$ python -q
>>> import numpy as np
>>> np.set_printoptions(precision=2, suppress=True, linewidth=120)
>>> K = np.loadtxt("arr.csv", delimiter=",")
>>> K
array([[ 5.59, -0.63,  4.38,  0.7 ,  5.4 ],
       [ 2.74, -0.59,  4.55,  0.6 ,  4.6 ],
       [ 5.05,  0.13,  6.5 ,  1.26,  6.02],
       [ 6.05,  0.13,  4.61, -2.42,  6.29],
       [ 5.11,  0.59,  5.28,  0.05,  2.51],
       [ 5.92, -0.59,  4.87, -1.79,  3.68],
       [ 4.97, -0.31,  5.2 , -0.84,  4.61],
       [ 5.11, -1.83,  5.08, -0.08,  6.07],
       [ 4.  , -1.8 ,  3.62, -0.89,  4.51],
       [ 5.69,  1.07,  6.22, -0.76,  3.67],
       [ 5.18, -0.43,  5.67,  0.45,  4.5 ],
       [ 5.54,  0.55,  4.47,  1.62,  4.5 ],
       [ 5.38,  0.9 ,  6.38, -0.2 ,  4.94],
       [ 5.86, -1.38,  4.84, -0.39,  4.15],
       [ 4.03, -1.28,  3.8 , -0.15,  4.95],
       [ 3.47, -0.34,  6.96,  0.59,  2.01],
       [ 4.25, -0.83,  5.63,  0.79,  4.72],
       [ 7.1 ,  0.19,  4.88,  1.65,  4.87],
       [ 3.59,  2.61,  3.76, -0.92,  5.93],
       [ 4.19, -1.09,  4.97, -0.49,  3.93],
       [ 3.74, -0.58,  5.76,  0.47,  3.43],
       [ 4.65,  0.99,  5.62, -0.75,  4.9 ],
       [ 6.4 ,  2.6 ,  5.57,  1.37,  5.54],
       [ 4.07,  0.32,  4.9 ,  0.57,  5.74],
       [ 5.79, -1.46,  4.92,  0.69,  4.77]])
>>> B = K / np.sqrt((K ** 2).mean(axis=1, keepdims=True))
>>> np.linalg.matrix_rank(K - K.mean(axis=1, keepdims=True))
np.int64(4)
>>> E = np.array([[58, 7, 7, 9, 8, 5, 7],
...     [7, -2, 2, 1, 6, 9, 2],
...     [6, 5, 26, 2, 2, 4, 0],
...     [2, 5, 0, 54, 0, 3, 1],
...     [2, 3, 4, 6, -18, 0, 4],
...     [7, 7, 9, 3, 2, -18, 2],
...     [2, 5, 7, 4, 5, 1, 29]])
>>> x0 = np.array([4, 2, 2, 1, 2, 4, 1])
>>> rhs = E @ x0
>>> rhs
array([312,  79, 108,  85,  -4,  -3,  79])
>>> np.round(np.linalg.solve(E, E[:, 0]), 2) + 0
array([1., 0., 0., 0., 0., 0., 0.])
>>> r0 = np.array([-3, 1, 3]) + 0.5
>>> data = np.outer(r0, r0) / (r0 @ r0)
>>> data
array([[ 0.3 , -0.18, -0.42],
       [-0.18,  0.11,  0.25],
       [-0.42,  0.25,  0.59]])
>>> x0 = np.array([2, 2, 1])
>>> np.linalg.eigvalsh(2 * data - np.eye(3))
array([-1., -1.,  1.])
>>> data @ data @ x0
array([-0.18,  0.11,  0.25])
>>> rank = np.linalg.matrix_rank(data)
>>> rank
np.int64(1)
>>> null = np.linalg.svd(data)[2][rank:].T
>>> [int(np.linalg.matrix_rank(np.delete(data, i, axis=0))) for i in range(3)]
[1, 1, 1]
>>> null @ null.T
array([[ 0.7 ,  0.18,  0.42],
       [ 0.18,  0.89, -0.25],
       [ 0.42, -0.25,  0.41]])
>>> np.allclose(data @ null, 0)
True
>>> np.linalg.matrix_rank(data.T @ data), np.linalg.matrix_rank(data @ data.T)
(np.int64(1), np.int64(1))
>>> [int(np.linalg.matrix_rank(data[:, :j + 1])) for j in range(3)]
[1, 1, 1]
>>> null.shape
(3, 2)
>>> round(np.linalg.eigvals(data).sum().real, 2)
np.float64(1.0)
>>> np.kron(np.eye(2, dtype=int), data)
array([[ 0.3 , -0.18, -0.42,  0.  , -0.  , -0.  ],
       [-0.18,  0.11,  0.25, -0.  ,  0.  ,  0.  ],
       [-0.42,  0.25,  0.59, -0.  ,  0.  ,  0.  ],
       [ 0.  , -0.  , -0.  ,  0.3 , -0.18, -0.42],
       [-0.  ,  0.  ,  0.  , -0.18,  0.11,  0.25],
       [-0.  ,  0.  ,  0.  , -0.42,  0.25,  0.59]])
>>> np.round(np.linalg.det(data.T), 2)
np.float64(-0.0)
>>> U, sig, Vh = np.linalg.svd(data)
>>> np.argmax(sig[:-1] / (sig[1:] + 1e-6)) + 1
np.int64(1)
>>> B = U[:, :1] @ np.diag(sig[:1]) @ Vh[:1]
>>> B
array([[ 0.3 , -0.18, -0.42],
       [-0.18,  0.11,  0.25],
       [-0.42,  0.25,  0.59]])
>>> np.round(np.abs(data - B).max(), 2)
np.float64(0.0)
>>> np.round(np.linalg.norm(data - B, 2), 2), round(sig[1], 2)
(np.float64(0.0), np.float64(0.0))
>>> round(np.linalg.norm(B) ** 2 / np.linalg.norm(B, 2) ** 2, 2)
np.float64(1.0)
>>> round(np.linalg.norm(B, "nuc"), 2)
np.float64(1.0)
>>> round(B[1] @ B[2], 2)
np.float64(0.25)
>>> np.round(np.linalg.norm(B, 2), 2)
np.float64(1.0)
>>> A = np.load("w.npy")
>>> A
array([[ 6.23,  1.71,  1.9 , -1.24, -3.78,  3.59],
       [ 4.31,  1.08, -2.08, -0.69, -4.22,  1.24],
       [ 3.32,  6.35,  0.07, -3.03,  4.05, -1.73],
       [-5.23,  7.97, -4.62,  1.58,  7.72,  0.37],
       [ 8.7 ,  3.08,  8.6 , -6.27, -1.52,  2.82],
       [-0.31, -1.12,  8.07, -1.46, -5.21, -1.75],
       [-4.61,  1.18, -1.49, -3.5 ,  0.92, -2.6 ],
       [-1.29,  3.24, -0.96,  1.78,  0.58,  5.7 ]])
>>> x0 = np.array([4, 2, -5, 1, -5, 1])
>>> rhs = A @ x0
>>> coef, lr = np.zeros(6), 1 / np.linalg.norm(A, 2) ** 2
>>> for i in range(250):
...     coef -= lr * A.T @ (A @ coef - rhs)
...     if i % 50 == 0: print(i, round(np.linalg.norm(A @ coef - rhs), 2))
... 
0 53.74
50 1.91
100 0.4
150 0.09
200 0.02
>>> coef
array([ 4.,  2., -5.,  1., -5.,  1.])
>>> B = np.c_[A[:, :2] @ np.array([[2, 2], [0, 5]]), np.array([2, 0, 2, 1, 2, 2, 0, 1])]
>>> B
array([[ 12.46,  21.01,   2.  ],
       [  8.62,  14.02,   0.  ],
       [  6.64,  38.39,   2.  ],
       [-10.46,  29.39,   1.  ],
       [ 17.4 ,  32.8 ,   2.  ],
       [ -0.62,  -6.22,   2.  ],
       [ -9.22,  -3.32,   0.  ],
       [ -2.58,  13.62,   1.  ]])
>>> np.linalg.norm(np.linalg.qr(A)[0].T @ B, axis=0) ** 2 / ((B ** 2).sum(axis=0) + 1e-12)
array([1.  , 1.  , 0.94])
>>> np.round(np.linalg.norm(B - A @ np.linalg.lstsq(A, B)[0], axis=0), 2) + 0
array([0.  , 0.  , 1.03])
>>> x0 = np.array([-1, 3, 3])
>>> rhs = B @ x0
>>> coef, lr = np.zeros(3), 1 / np.linalg.norm(B, 2) ** 2
>>> for i in range(20):
...     coef -= lr * B.T @ (B @ coef - rhs)
...     if i % 5 == 0: print(i, round(np.linalg.norm(B @ coef - rhs), 2))
... 
0 34.89
5 19.09
10 11.72
15 8.73
>>> np.round(np.linalg.cond(B), 2)
np.float64(25.6)
>>> coef
array([-0.82,  3.1 ,  0.21])
